$ ipython --no-banner

In [1]: import numpy as np

In [2]: from numpy import linalg as LA

In [3]: np.set_printoptions(suppress=True, linewidth=100)

In [4]: rd = lambda a: np.round(a, 1) + 0

In [5]: E = np.load("sample4.npy")

In [6]: E
Out[6]: 
array([[-1.,  0.,  0.,  0.,  0.,  0.,  0.],
       [ 0.,  1.,  0.,  0.,  0.,  0.,  0.],
       [ 0.,  0.,  1.,  0.,  0.,  0.,  0.],
       [ 0.,  0.,  0.,  1.,  0.,  0.,  0.],
       [ 0.,  0.,  0.,  0.,  1.,  0.,  0.],
       [ 0.,  0.,  0.,  0.,  0.,  1.,  0.],
       [ 0.,  0.,  0.,  0.,  0.,  0., -1.]])

In [7]: rd(LA.svd(E, compute_uv=False))
Out[7]: array([1., 1., 1., 1., 1., 1., 1.])

In [8]: rd(np.sort(LA.eigvals(E)))
Out[8]: array([-1., -1.,  1.,  1.,  1.,  1.,  1.])

In [9]: [int(LA.matrix_rank(LA.matrix_power(E, p))) for p in range(1, 8)]
Out[9]: [7, 7, 7, 7, 7, 7, 7]

In [10]: E @ E
Out[10]: 
array([[1., 0., 0., 0., 0., 0., 0.],
       [0., 1., 0., 0., 0., 0., 0.],
       [0., 0., 1., 0., 0., 0., 0.],
       [0., 0., 0., 1., 0., 0., 0.],
       [0., 0., 0., 0., 1., 0., 0.],
       [0., 0., 0., 0., 0., 1., 0.],
       [0., 0., 0., 0., 0., 0., 1.]])

In [11]: E[1] @ E[3]
Out[11]: np.float64(0.0)

In [12]: F = np.loadtxt("a.csv", delimiter=",")

In [13]: F
Out[13]: 
array([[-0.4,  0. ,  0.2,  0. ,  0.8, -2.8,  0.8,  0.2, -0.8,  0.2, -0.3, -0.1, -1. , -1.1],
       [ 0.3,  1.3,  0.9,  0. ,  0.1,  0.4,  0.4,  0.6,  0.4, -0.4,  1.7, -0.2, -0.6,  0.4],
       [ 0.2, -0.4, -1.2, -0.7, -0.8,  0.5, -1.6,  0.1,  0.1, -0.4,  0.2, -1. , -0.2,  0.1],
       [ 0. ,  1. , -0.8, -0.1,  0.3, -0.8,  0.4,  0.7, -1.4, -0.7,  1.3,  1.3, -0.2,  0.8],
       [ 0.6, -1.2, -0.5,  1.1, -1. ,  1. , -0.9, -1.8, -1.6,  0.2, -0.9,  1.5,  0.1,  2.2],
       [ 0.2,  0.8,  1.2, -1.1,  1. , -1.4,  2.2,  1.7,  0.1,  0.3,  0.9, -0.6, -0.2, -1.7],
       [-1.5, -0.2, -0.5,  0.6,  0. , -0.1,  1.9, -1.2,  0.4, -0.2,  1. ,  0. , -0.2,  0.9],
       [-0.6, -0.2,  1. , -1.6,  1.5,  0.6,  0.8,  0.2,  0.2,  0. ,  1.2, -1.8, -0.4, -0.3],
       [-1.6, -0.3,  2. , -1.1, -0.8, -0.7, -1. , -1.8, -0.2,  2.1,  3.2, -1.5, -1.2,  0.9],
       [ 2.6, -1.3,  2.2, -1.6, -0.2,  0.4, -0.2,  0.1,  0.6,  0. , -0.5, -0.1, -1.6,  0.9],
       [-0.8, -0.8,  0.2,  0.5,  0.6, -0.1,  1.3,  0.9,  1.2,  0. , -0.2, -2.1, -0.4,  0.9],
       [ 0.3,  0.5, -1.8,  1. ,  0.2,  0.4, -0.7, -1.8, -0.7,  0.5, -0.6, -1.5, -1.4, -1.6],
       [-1.1,  0.1,  0.3, -1. ,  0.2,  0.9,  0.3, -0.6,  1. ,  1.2,  0.6,  0.8, -0.9,  1.9]])

In [14]: out = np.array([[1, 5],
    ...:     [9, 8],
    ...:     [1, 5],
    ...:     [2, 2],
    ...:     [7, 7],
    ...:     [7, 4],
    ...:     [7, 7],
    ...:     [0, 4],
    ...:     [6, 5],
    ...:     [1, 8],
    ...:     [0, 1],
    ...:     [7, 6],
    ...:     [5, 1],
    ...:     [9, 8]])

In [15]: LA.matrix_rank(np.vstack([F, out.T]))
Out[15]: np.int64(14)

In [16]: u, r1 = F[7], F[1]

In [17]: rd(u @ u)
Out[17]: np.float64(12.2)

In [18]: p = (u @ r1) / (u @ u) * u

In [19]: rd(LA.norm(u + r1) ** 2 + LA.norm(u - r1) ** 2)
Out[19]: np.float64(38.5)

In [20]: LA.matrix_rank(F)
Out[20]: np.int64(13)

In [21]: rd(F.mean(axis=0))
Out[21]: array([-0.1, -0.1,  0.2, -0.3,  0.1, -0.1,  0.3, -0.2, -0.1,  0.2,  0.6, -0.4, -0.6,  0.3])

In [22]: np.count_nonzero(F)
Out[22]: np.int64(173)

In [23]: out = F / LA.norm(F, axis=1, keepdims=True)

In [24]: G = out @ out.T

In [25]: rd(G[1])
Out[25]: array([-0.1,  1. , -0.2,  0.4, -0.4,  0.4,  0.1,  0.4,  0.3,  0.2,  0.1, -0.3,  0.3])

In [26]: rd(LA.norm(out, axis=1))
Out[26]: array([1., 1., 1., 1., 1., 1., 1., 1., 1., 1., 1., 1., 1.])

In [27]: rd(np.degrees(np.arccos(np.clip(G[1, 10], -1, 1))))
Out[27]: np.float64(82.7)

In [28]: J = np.loadtxt("m.csv", delimiter=",")

In [29]: J
Out[29]: 
array([[-1.,  0.,  0.,  0.,  0.,  0.,  0.,  0.],
       [ 0., -3., -3.,  0.,  3.,  0.,  0.,  0.],
       [ 0.,  1., -1.,  0.,  2.,  1.,  0.,  0.],
       [ 0.,  0.,  0.,  2.,  0.,  0.,  0.,  0.],
       [ 0.,  2.,  3.,  0.,  0., -2.,  0.,  0.],
       [ 0., -2.,  3.,  0.,  3.,  2.,  0.,  0.],
       [-3.,  0.,  0.,  0.,  0.,  0.,  2.,  0.],
       [ 0.,  0.,  0., -2.,  0.,  0.,  0., -1.]])

In [30]: rng = np.random.default_rng(140)

In [31]: lab = rng.permutation(8)

In [32]: lab
Out[32]: array([7, 2, 5, 1, 3, 4, 0, 6])

In [33]: out = J[lab][:, lab]

In [34]: np.diag(out)
Out[34]: array([-1., -1.,  2., -3.,  2.,  0., -1.,  2.])

In [35]: rd(np.sort(np.abs(LA.eigvals(out))))
Out[35]: array([1. , 1. , 2. , 2. , 3.2, 3.2, 4. , 4. ])

In [36]: rd(LA.norm(J, axis=0))
Out[36]: array([3.2, 4.2, 5.3, 2.8, 4.7, 3. , 2. , 1. ])

In [37]: rd(LA.norm(J[1] - J[7]))
Out[37]: np.float64(5.7)

In [38]: rd(LA.norm(J, 2))
Out[38]: np.float64(6.4)

In [39]: rd(LA.norm(J[1], 1)), rd(LA.norm(J[1], np.inf))
Out[39]: (np.float64(9.0), np.float64(3.0))

In [40]: rd(LA.norm(J, axis=1))
Out[40]: array([1. , 5.2, 2.6, 2. , 4.1, 5.1, 3.6, 2.2])

In [41]: LA.norm(J, axis=1).argmax()
Out[41]: np.int64(1)

In [42]: rd(np.sort(np.abs(LA.eigvals(J))))
Out[42]: array([1. , 1. , 2. , 2. , 3.2, 3.2, 4. , 4. ])

In [43]: np.trace(J)
Out[43]: np.float64(0.0)

In [44]: W0 = np.load("case12.npy")

In [45]: W0
Out[45]: 
array([[ 0, -1,  0, -2,  1,  0, -2,  0,  0],
       [ 0,  0,  0, -1,  0,  0,  0,  1,  2],
       [-2, -2,  0,  0,  0,  0,  0,  0,  1],
       [ 0,  2,  0,  0,  0,  0,  1,  0,  0],
       [ 0,  0,  0, -2,  0,  0, -2,  1,  0],
       [ 0,  0,  0, -1,  2,  0,  0,  0,  0],
       [ 0,  0,  0,  0,  0,  1,  2, -1,  0],
       [ 0, -2,  0,  0,  0,  0,  1,  0,  0],
       [ 0, -2,  0,  0,  0, -2,  2,  1,  0],
       [-2,  0,  0,  0,  0,  0,  2,  0,  0],
       [ 0,  0,  0,  0,  0,  2,  0,  1,  0]])

In [46]: np.abs(np.diag(LA.qr(W0)[1])) > 1e-9
Out[46]: array([ True,  True, False,  True,  True,  True,  True,  True,  True])

In [47]: LA.lstsq(W0[:-1].T, W0[-1])[2]
Out[47]: np.int32(8)

In [48]: rd(np.trace(LA.pinv(W0) @ W0))
Out[48]: np.float64(8.0)

In [49]: np.unique(W0.round(6), axis=0).shape
Out[49]: (11, 9)

In [50]: vals, vecs = LA.eigh(E)

In [51]: x = np.array([6, -6, -9, 9, -5, 4, -3])

In [52]: vecs * np.abs(vals) @ vecs.T
Out[52]: 
array([[1., 0., 0., 0., 0., 0., 0.],
       [0., 1., 0., 0., 0., 0., 0.],
       [0., 0., 1., 0., 0., 0., 0.],
       [0., 0., 0., 1., 0., 0., 0.],
       [0., 0., 0., 0., 1., 0., 0.],
       [0., 0., 0., 0., 0., 1., 0.],
       [0., 0., 0., 0., 0., 0., 1.]])

In [53]: vecs * np.maximum(vals, 0) @ vecs.T
Out[53]: 
array([[0., 0., 0., 0., 0., 0., 0.],
       [0., 1., 0., 0., 0., 0., 0.],
       [0., 0., 1., 0., 0., 0., 0.],
       [0., 0., 0., 1., 0., 0., 0.],
       [0., 0., 0., 0., 1., 0., 0.],
       [0., 0., 0., 0., 0., 1., 0.],
       [0., 0., 0., 0., 0., 0., 0.]])

In [54]: rd(LA.eigvalsh(E[1:, 1:]))
Out[54]: array([-1.,  1.,  1.,  1.,  1.,  1.])

In [55]: x @ E @ x
Out[55]: np.float64(194.0)

In [56]: np.abs(E).sum(axis=1).max(), np.abs(vals).max()
Out[56]: (np.float64(1.0), np.float64(1.0))

In [57]: U, sigma, vt = LA.svd(W0)

In [58]: vecs = vt[:(sigma > 1e-8).sum()]

In [59]: x = W0[9] + -1 * W0[10] + rng.integers(2) * np.eye(9)[8]

In [60]: x
Out[60]: array([-2.,  0.,  0.,  0.,  0., -2.,  2., -1.,  0.])

In [61]: rd(vecs.T @ vecs)
Out[61]: 
array([[1., 0., 0., 0., 0., 0., 0., 0., 0.],
       [0., 1., 0., 0., 0., 0., 0., 0., 0.],
       [0., 0., 0., 0., 0., 0., 0., 0., 0.],
       [0., 0., 0., 1., 0., 0., 0., 0., 0.],
       [0., 0., 0., 0., 1., 0., 0., 0., 0.],
       [0., 0., 0., 0., 0., 1., 0., 0., 0.],
       [0., 0., 0., 0., 0., 0., 1., 0., 0.],
       [0., 0., 0., 0., 0., 0., 0., 1., 0.],
       [0., 0., 0., 0., 0., 0., 0., 0., 1.]])

In [62]: LA.matrix_rank(np.vstack([W0, x]))
Out[62]: np.int64(8)

In [63]: out = np.array([[-1.2], [1.3], [0.0], [0.0], [0.1], [-0.7], [1.3]])

In [64]: C = np.array([[1.6, 0.4, -0.6, -1.5, 0.5, 0.3, 0.7, 0.4, 0.4, -0.9, -0.1]])

In [65]: A = out @ C

In [66]: rd(A)
Out[66]: 
array([[-1.9, -0.5,  0.7,  1.8, -0.6, -0.4, -0.8, -0.5, -0.5,  1.1,  0.1],
       [ 2.1,  0.5, -0.8, -2. ,  0.6,  0.4,  0.9,  0.5,  0.5, -1.2, -0.1],
       [ 0. ,  0. ,  0. ,  0. ,  0. ,  0. ,  0. ,  0. ,  0. ,  0. ,  0. ],
       [ 0. ,  0. ,  0. ,  0. ,  0. ,  0. ,  0. ,  0. ,  0. ,  0. ,  0. ],
       [ 0.2,  0. , -0.1, -0.2,  0. ,  0. ,  0.1,  0. ,  0. , -0.1,  0. ],
       [-1.1, -0.3,  0.4,  1. , -0.4, -0.2, -0.5, -0.3, -0.3,  0.6,  0.1],
       [ 2.1,  0.5, -0.8, -2. ,  0.6,  0.4,  0.9,  0.5,  0.5, -1.2, -0.1]])

In [67]: Q, vecs = LA.qr(J[:, :1])[0], LA.qr(J[:, 1:])[0]

In [68]: sigma = LA.svd(Q.T @ vecs, compute_uv=False)

In [69]: rd(np.degrees(np.arccos(sigma.clip(0, 1))))
Out[69]: array([18.4])

In [70]: rd(sigma)
Out[70]: array([0.9])

In [71]: rd(LA.norm(Q @ Q.T - vecs @ vecs.T, 2))
Out[71]: np.float64(1.0)

In [72]: [round(float(x), 1) for x in LA.svd(A, compute_uv=False)[:3]]
Out[72]: [6.2, 0.0, 0.0]

In [73]: r = LA.matrix_rank(A)

In [74]: r
Out[74]: np.int64(1)

In [75]: N = LA.svd(A)[2][r:].T

In [76]: rd(N @ N.T)
Out[76]: 
array([[ 0.6, -0.1,  0.1,  0.3, -0.1, -0.1, -0.2, -0.1, -0.1,  0.2,  0. ],
       [-0.1,  1. ,  0. ,  0.1,  0. ,  0. ,  0. ,  0. ,  0. ,  0. ,  0. ],
       [ 0.1,  0. ,  1. , -0.1,  0. ,  0. ,  0.1,  0. ,  0. , -0.1,  0. ],
       [ 0.3,  0.1, -0.1,  0.7,  0.1,  0.1,  0.1,  0.1,  0.1, -0.2,  0. ],
       [-0.1,  0. ,  0. ,  0.1,  1. ,  0. ,  0. ,  0. ,  0. ,  0.1,  0. ],
       [-0.1,  0. ,  0. ,  0.1,  0. ,  1. ,  0. ,  0. ,  0. ,  0. ,  0. ],
       [-0.2,  0. ,  0.1,  0.1,  0. ,  0. ,  0.9,  0. ,  0. ,  0.1,  0. ],
       [-0.1,  0. ,  0. ,  0.1,  0. ,  0. ,  0. ,  1. ,  0. ,  0. ,  0. ],
       [-0.1,  0. ,  0. ,  0.1,  0. ,  0. ,  0. ,  0. ,  1. ,  0. ,  0. ],
       [ 0.2,  0. , -0.1, -0.2,  0.1,  0. ,  0.1,  0. ,  0. ,  0.9,  0. ],
       [ 0. ,  0. ,  0. ,  0. ,  0. ,  0. ,  0. ,  0. ,  0. ,  0. ,  1. ]])

In [77]: [int(LA.matrix_rank(A[:i])) for i in range(1, len(A) + 1)]
Out[77]: [1, 1, 1, 1, 1, 1, 1]

In [78]: np.allclose(A[:-1].T @ LA.lstsq(A[:-1].T, A[-1])[0], A[-1])
Out[78]: True

In [79]: rd(A @ LA.pinv(A) @ A)
Out[79]: 
array([[-1.9, -0.5,  0.7,  1.8, -0.6, -0.4, -0.8, -0.5, -0.5,  1.1,  0.1],
       [ 2.1,  0.5, -0.8, -2. ,  0.6,  0.4,  0.9,  0.5,  0.5, -1.2, -0.1],
       [ 0. ,  0. ,  0. ,  0. ,  0. ,  0. ,  0. ,  0. ,  0. ,  0. ,  0. ],
       [ 0. ,  0. ,  0. ,  0. ,  0. ,  0. ,  0. ,  0. ,  0. ,  0. ,  0. ],
       [ 0.2,  0. , -0.1, -0.2,  0. ,  0. ,  0.1,  0. ,  0. , -0.1,  0. ],
       [-1.1, -0.3,  0.4,  1. , -0.4, -0.2, -0.5, -0.3, -0.3,  0.6,  0.1],
       [ 2.1,  0.5, -0.8, -2. ,  0.6,  0.4,  0.9,  0.5,  0.5, -1.2, -0.1]])

In [80]: rd(np.trace(LA.pinv(A) @ A))
Out[80]: np.float64(1.0)

In [81]: LA.lstsq(A[:-1].T, A[-1])[2]
Out[81]: np.int32(1)

In [82]: np.abs(np.diag(LA.qr(A)[1])) > 1e-9
Out[82]: array([ True, False, False, False, False, False, False])
